>>> import numpy as np
>>> np.set_printoptions(suppress=True, linewidth=100)
>>> J = np.load("mat.npy")
>>> J
array([[-12,   0,  18,   0],
       [-18,   0,  27,   0],
       [  0,   0, -12,   0],
       [  0,   0, -18,   0]])
>>> # looks like rank 2
>>> round(float(np.linalg.norm(J, 2) / np.linalg.norm(J)), 3)
0.97
>>> np.linalg.cond(J) > 100
np.True_
>>> np.argsort(-np.linalg.norm(J, axis=0).round(6), kind="stable")[:3]
array([2, 0, 1])
>>> r = np.linalg.matrix_rank(J)
>>> r
np.int64(2)
>>> null = np.linalg.svd(J)[2][r:].T
>>> np.allclose(J @ null, 0)
True
>>> [int(np.linalg.matrix_rank(np.delete(J, i, axis=0))) for i in range(4)]
[2, 2, 2, 2]
>>> [int(np.linalg.matrix_rank(J[:, :j + 1])) for j in range(4)]
[1, 1, 2, 2]
>>> null.shape
(4, 2)
>>> np.round(J @ np.linalg.pinv(J) @ J, 3) + 0
array([[-12.,   0.,  18.,   0.],
       [-18.,   0.,  27.,   0.],
       [  0.,   0., -12.,   0.],
       [  0.,   0., -18.,   0.]])
>>> round(float(np.trace(np.linalg.pinv(J) @ J)), 3)
2.0
>>> np.unique(J.round(6), axis=0).shape
(4, 4)
>>> np.linalg.lstsq(J[:-1].T, J[-1])[2]
np.int32(2)
>>> np.abs(np.diag(np.linalg.qr(J)[1])) > 1e-9
array([ True, False,  True, False])
>>> left, sig, vt = np.linalg.svd(J)
>>> np.argmax(sig[:-1] / (sig[1:] + 1e-6)) + 1
np.int64(2)
>>> sig.round(3)
array([43.267, 10.817,  0.   ,  0.   ])
>>> M2 = left[:, :2] @ np.diag(sig[:2]) @ vt[:2]
>>> round(float(np.abs(J - M2).max()), 3)
0.0
>>> np.linalg.matrix_rank(M2)
np.int64(2)
>>> round(np.linalg.norm(J - M2) / np.linalg.norm(J), 3)
np.float64(0.0)
>>> M2.round(3) + 0
array([[-12.,   0.,  18.,   0.],
       [-18.,   0.,  27.,   0.],
       [  0.,   0., -12.,   0.],
       [  0.,   0., -18.,   0.]])
>>> M2 = np.array([[1, 9], [7, 6]])
>>> W2 = np.array([[1, 2], [2, 0]])
>>> K = np.kron(M2, W2)
>>> K
array([[ 1,  2,  9, 18],
       [ 2,  0, 18,  0],
       [ 7, 14,  6, 12],
       [14,  0, 12,  0]])
>>> r0 = np.array([2, 2, 3, -3])
>>> M2 = K + np.outer(r0, np.eye(4)[2])
>>> np.linalg.matrix_rank(M2 - K)
np.int64(1)
>>> M2
array([[ 1.,  2., 11., 18.],
       [ 2.,  0., 20.,  0.],
       [ 7., 14.,  9., 12.],
       [14.,  0.,  9.,  0.]])
>>> A = np.load("run11.npy")
>>> A.round(3)
array([[ 0.546,  0.64 ,  1.793, -0.163, -0.228],
       [-0.955,  1.668, -0.277, -0.259,  0.402],
       [-0.955, -0.81 ,  0.534, -1.338,  0.599],
       [-1.364, -0.36 ,  0.569,  1.143, -0.617],
       [-0.136,  0.15 , -0.316, -0.901, -1.746]])
>>> r0 = np.array([1, 1, 1, 0, 1])
>>> M2 = A + np.outer(r0, np.eye(5)[1])
>>> np.linalg.matrix_rank(np.linalg.inv(M2) - np.linalg.inv(A), tol=1e-8)
np.int64(1)
>>> M2.round(3)
array([[ 0.546,  1.64 ,  1.793, -0.163, -0.228],
       [-0.955,  2.668, -0.277, -0.259,  0.402],
       [-0.955,  0.19 ,  0.534, -1.338,  0.599],
       [-1.364, -0.36 ,  0.569,  1.143, -0.617],
       [-0.136,  1.15 , -0.316, -0.901, -1.746]])
>>> left, sig, vt = np.linalg.svd(M2, full_matrices=False)
>>> np.round(np.abs(vt[0]), 3)
array([0.157, 0.924, 0.182, 0.279, 0.102])
>>> np.round(np.cumsum(sig ** 2) / np.sum(sig ** 2), 3)
array([0.469, 0.616, 0.762, 0.909, 1.   ])
>>> np.round(sig / sig[0], 3)
array([1.   , 0.559, 0.559, 0.559, 0.441])
>>> np.allclose(left * sig @ vt, M2)
True
>>> left.shape, sig.shape, vt.shape
((5, 5), (5,), (5, 5))
>>> np.round(left.T @ M2 @ vt.T, 3) + 0
array([[3.578, 0.   , 0.   , 0.   , 0.   ],
       [0.   , 2.   , 0.   , 0.   , 0.   ],
       [0.   , 0.   , 2.   , 0.   , 0.   ],
       [0.   , 0.   , 0.   , 2.   , 0.   ],
       [0.   , 0.   , 0.   , 0.   , 1.578]])
>>> np.abs(left[:, 0]).round(6).argmax()
np.int64(1)
>>> round(np.sqrt((sig ** 2).sum()), 3), np.round(np.linalg.norm(M2), 3)
(np.float64(5.225), np.float64(5.225))
>>> X = np.load("sample3.npy")
>>> X
array([[63., 56., 32.],
       [56., 48., 28.],
       [32., 28., 15.]])
>>> # equal to its transpose
>>> M2 = np.array([[-2, -1], [-1, -2]])
>>> W2 = np.kron(M2, X)
>>> np.linalg.matrix_rank(W2)
np.int64(6)
>>> W2.shape
(6, 6)
>>> def softmax(z):
...     e = np.exp(z - z.max(axis=-1, keepdims=True))
...     return e / e.sum(axis=-1, keepdims=True)
... 
>>> np.round(softmax(X[2]), 3) + 0
array([0.982, 0.018, 0.   ])
>>> np.round(softmax(X[2] + -3), 3) + 0
array([0.982, 0.018, 0.   ])
>>> att = X @ X.T / np.sqrt(3)
>>> softmax(att)[2] @ X
array([63., 56., 32.])
>>> np.round(softmax(att), 3) + 0
array([[1., 0., 0.],
       [1., 0., 0.],
       [1., 0., 0.]])
>>> W0 = np.diag(np.array([0, 2, 3, 1, -2, 1]))
>>> W0
array([[ 0,  0,  0,  0,  0,  0],
       [ 0,  2,  0,  0,  0,  0],
       [ 0,  0,  3,  0,  0,  0],
       [ 0,  0,  0,  1,  0,  0],
       [ 0,  0,  0,  0, -2,  0],
       [ 0,  0,  0,  0,  0,  1]])
>>> # 6 blocks once reordered
>>> cov = W0.T @ W0
>>> np.round(np.linalg.svd(W0, compute_uv=False) ** 2, 3)
array([9., 4., 4., 1., 1., 0.])
>>> (W0 @ W0.T).shape
(6, 6)
>>> np.allclose(cov, cov.T)
True
>>> np.round(np.linalg.eigvalsh(cov)[::-1], 3)
array([9., 4., 4., 1., 1., 0.])
>>> F = np.load("data.npy")
>>> F
array([[ -1.272,  11.994,  -1.925,   4.258, -12.99 ],
       [  0.435,  13.793,  -5.13 ,   7.033,  -2.458],
       [  0.133,   5.864,  -4.154,   7.143,  -4.053],
       [  1.733,  -0.966,  -1.686,  -3.417,  -5.205],
       [ -1.554,   4.808,  -1.587,   6.804,  -8.421],
       [ -0.275,   6.694,  -5.724,  11.076,  -7.478],
       [ -0.635,   6.59 ,   2.667,  -6.054,  -5.988],
       [ -0.325,   9.932,  -7.545,  16.042,  -5.16 ],
       [  1.506,  -0.301,  -0.735,  -6.437, -10.888],
       [  2.217,   2.864,  -7.098,   7.02 ,  -4.432],
       [ -0.245,   6.725,  -1.013,   0.823,  -6.004],
       [ -0.38 ,   2.325,  -2.819,   5.319,  -9.256],
       [  2.907,  -5.411,  -3.778,  -1.587,  -2.616],
       [  4.305,  -4.659,  -4.141,  -6.394,  -4.753],
       [  2.624,  -0.015,  -5.76 ,   0.428, -13.141],
       [  4.004,  -3.692,  -3.952,  -5.46 ,  -2.9  ],
       [  4.478,   0.809,  -2.692,  -9.96 ,   1.741],
       [ -1.933,  13.126,  -0.334,   4.603,  -3.268],
       [  2.072,   1.918,  -5.92 ,   4.962,  -5.335],
       [  0.412,   8.519,  -0.979,  -2.07 ,  -6.501],
       [  2.96 ,  -4.253,  -6.696,   1.627, -14.994],
       [  3.276,   7.922, -10.218,   9.129,  -5.005],
       [ -0.966,   4.06 ,   3.02 ,  -7.029, -11.526],
       [ -0.287,   3.298,   0.675,  -2.782,  -6.943],
       [  2.398,   5.808,  -7.491,   6.025,  -6.986],
       [ -1.017,   2.655,  -2.446,   4.503, -17.531],
       [ -0.457,  10.378,  -2.454,   4.188,  -6.576],
       [  1.558,  -1.943,  -2.094,  -3.676, -12.745],
       [ -2.104,   0.788,   2.76 ,  -1.358, -10.506],
       [ -2.845,  20.715,  -2.004,   9.681,  -8.826],
       [  2.325,   9.92 ,  -7.011,   5.029,  -3.717]])
>>> Xc = F - F.mean(axis=0)
>>> left, sig, vt = np.linalg.svd(Xc, full_matrices=False)
>>> np.round(np.abs(vt[-1]), 3)
array([0.823, 0.039, 0.518, 0.223, 0.056])
>>> np.linalg.matrix_rank(Xc)
np.int64(5)
>>> np.round(vt[0] * np.sign(vt[0, np.abs(vt[0]).argmax()]), 3)
array([-0.128,  0.662, -0.152,  0.721,  0.036])
>>> np.abs(vt[0]).argmax()
np.int64(3)
>>> (np.sign(left[:, 0]) == np.sign(left[0, 0])).astype(int)
array([1, 1, 1, 0, 1, 1, 0, 1, 0, 1, 1, 1, 0, 0, 0, 0, 0, 1, 1, 0, 0, 1, 0, 0, 1, 1, 1, 0, 0, 1, 1])
>>> np.round(Xc.mean(axis=0), 3) + 0
array([0., 0., 0., 0., 0.])
>>> np.abs(left[:, 0]).argmax()
np.int64(29)
>>> sig.round(3)
array([43.383, 25.816, 24.071, 10.856,  0.236])
>>> np.round(softmax(F[0] + -2), 3) + 0
array([0., 1., 0., 0., 0.])
>>> np.round(softmax(10 * F[0]), 3) + 0
array([0., 1., 0., 0., 0.])
>>> att = F @ F.T / np.sqrt(5)
>>> np.round(softmax(att)[0] @ F, 3)
array([-2.845, 20.715, -2.004,  9.681, -8.826])
>>> softmax(att).round(6).argmax(axis=1)
array([29, 29, 29, 20, 29,  7, 22,  7, 27,  7, 29, 25, 20, 20, 20, 13, 16, 29,  7, 29, 20,  7, 22,
        0, 29, 25, 29, 20, 25, 29, 29])
>>> np.linalg.matrix_rank(F, rtol=0.1)
np.int64(4)
>>> round(np.log10(np.linalg.cond(F)))
2
>>> Xc = (F - F.mean(axis=0)) / F.std(axis=0)
>>> np.round(Xc.std(axis=0), 3)
array([1., 1., 1., 1., 1.])
>>> coef = np.linalg.lstsq(np.delete(Xc, 3, axis=1), Xc[:, 3])[0]
>>> round(1 - np.var(Xc[:, 3] - np.delete(Xc, 3, axis=1) @ coef), 3)
np.float64(0.999)
>>> coef.round(3)
array([-1.182, -0.165, -1.198,  0.168])
>>> data = np.array([[63, -30, -12, -12, 0, 0],
...     [-30, 35, 0, 11, -2, 5],
...     [-12, 0, 20, 16, 15, -6],
...     [-12, 11, 16, 24, 15, 3],
...     [0, -2, 15, 15, 33, 0],
...     [0, 5, -6, 3, 0, 19]])
>>> # symmetric, so the eigenvalues are real
>>> vec = np.ones(6)
>>> for _ in range(3):
...     vec = data @ vec
...     vec /= np.linalg.norm(vec)
...     print(round(vec @ data @ vec, 3))
... 
52.103
65.081
76.439
>>> round(float(np.linalg.eigvalsh(data)[-1]), 3)
89.934
>>> evals, V = np.linalg.eigh(data)
>>> np.abs(V[:, -1]).round(6).argmax()
np.int64(0)
>>> np.round(V.T @ V, 3) + 0
array([[1., 0., 0., 0., 0., 0.],
       [0., 1., 0., 0., 0., 0.],
       [0., 0., 1., 0., 0., 0.],
       [0., 0., 0., 1., 0., 0.],
       [0., 0., 0., 0., 1., 0.],
       [0., 0., 0., 0., 0., 1.]])
>>> evals.round(3)
array([ 1.367, 11.136, 13.523, 25.68 , 52.361, 89.934])
>>> np.unique(evals.round(6) + 0, return_counts=True)[1]
array([1, 1, 1, 1, 1, 1])
>>> np.round(V.T @ data @ V, 3) + 0
array([[ 1.367,  0.   ,  0.   ,  0.   ,  0.   ,  0.   ],
       [ 0.   , 11.136,  0.   ,  0.   ,  0.   ,  0.   ],
       [ 0.   ,  0.   , 13.523,  0.   ,  0.   ,  0.   ],
       [ 0.   ,  0.   ,  0.   , 25.68 ,  0.   ,  0.   ],
       [ 0.   ,  0.   ,  0.   ,  0.   , 52.361,  0.   ],
       [ 0.   ,  0.   ,  0.   ,  0.   ,  0.   , 89.934]])
>>> (evals > 1e-8).sum(), (evals < -1e-8).sum()
(np.int64(6), np.int64(0))
>>> np.round(V @ np.diag(evals) @ V.T, 3) + 0
array([[ 63., -30., -12., -12.,   0.,   0.],
       [-30.,  35.,   0.,  11.,  -2.,   5.],
       [-12.,   0.,  20.,  16.,  15.,  -6.],
       [-12.,  11.,  16.,  24.,  15.,   3.],
       [  0.,  -2.,  15.,  15.,  33.,   0.],
       [  0.,   5.,  -6.,   3.,   0.,  19.]])
>>> round(evals.sum(), 3), np.trace(data)
(np.float64(194.0), np.int64(194))
>>> np.round(np.linalg.svd(data, compute_uv=False), 3)
array([89.934, 52.361, 25.68 , 13.523, 11.136,  1.367])
>>> r0 = np.array([1, 2])
>>> np.round(np.convolve(F[4], r0), 3)
array([ -1.554,   1.7  ,   8.029,   3.63 ,   5.187, -16.842])
>>> M2 = data[0, 0] * data[1:] - np.outer(data[1:, 0], data[0])
>>> M2
array([[   0, 1305, -360,  333, -126,  315],
       [   0, -360, 1116,  864,  945, -378],
       [   0,  333,  864, 1368,  945,  189],
       [   0, -126,  945,  945, 2079,    0],
       [   0,  315, -378,  189,    0, 1197]])
>>> np.flatnonzero(~M2.round(6).any(axis=1))
array([], dtype=int64)
>>> mat = np.loadtxt("m.csv", delimiter=",")
>>> mat
array([[ 0.,  0.,  0.,  0.,  0.,  0.,  0.,  0.,  0.],
       [ 0., -2.,  0.,  0.,  0.,  0.,  0.,  0.,  0.],
       [ 0.,  0., -3.,  0.,  0.,  0.,  0.,  0.,  0.],
       [ 0.,  0.,  0.,  2.,  0.,  0.,  0.,  0.,  0.],
       [ 0.,  0.,  0.,  0., -3.,  0.,  0.,  0.,  0.],
       [ 0.,  0.,  0.,  0.,  0.,  3.,  0.,  0.,  0.],
       [ 0.,  0.,  0.,  0.,  0.,  0., -3.,  0.,  0.],
       [ 0.,  0.,  0.,  0.,  0.,  0.,  0., -2.,  0.],
       [ 0.,  0.,  0.,  0.,  0.,  0.,  0.,  0.,  0.]])
>>> # 9 blocks once reordered
>>> np.argsort(-np.linalg.norm(mat, axis=0).round(6), kind="stable")[:3]
array([2, 4, 5])
>>> np.round(np.linalg.norm(mat, 2) / np.linalg.norm(mat), 3)
np.float64(0.433)
>>> np.round(np.linalg.eigvalsh(mat).min(), 3)
np.float64(-3.0)
>>> left, sig, vt = np.linalg.svd(J)
>>> V = vt[:(sig > 1e-8).sum()]
>>> rng = np.random.default_rng(71846)
>>> vec = J[1] + 2 * J[3] + rng.integers(2) * np.eye(4)[2]
>>> vec
array([-18.,   0.,  -9.,   0.])
>>> round(np.linalg.norm(vec - V.T @ V @ vec), 3)
np.float64(0.0)
>>> np.allclose(V.T @ V @ vec, vec)
True
>>> np.linalg.matrix_rank(np.vstack([J, vec]))
np.int64(2)
>>> np.round(V.T @ V, 3) + 0
array([[1., 0., 0., 0.],
       [0., 0., 0., 0.],
       [0., 0., 1., 0.],
       [0., 0., 0., 0.]])
>>> left, sig, vt = np.linalg.svd(mat)
>>> sig
array([3., 3., 3., 3., 2., 2., 2., 0., 0.])
>>> np.argmax(sig[:-1] / (sig[1:] + 1e-6)) + 1
np.int64(7)
>>> M2 = left[:, :7] @ np.diag(sig[:7]) @ vt[:7]
>>> np.linalg.matrix_rank(mat, rtol=0.05)
np.int64(7)
>>> np.linalg.matrix_rank(M2)
np.int64(7)
>>> round(float(np.linalg.norm(mat - M2) / np.linalg.norm(mat)), 3)
0.0
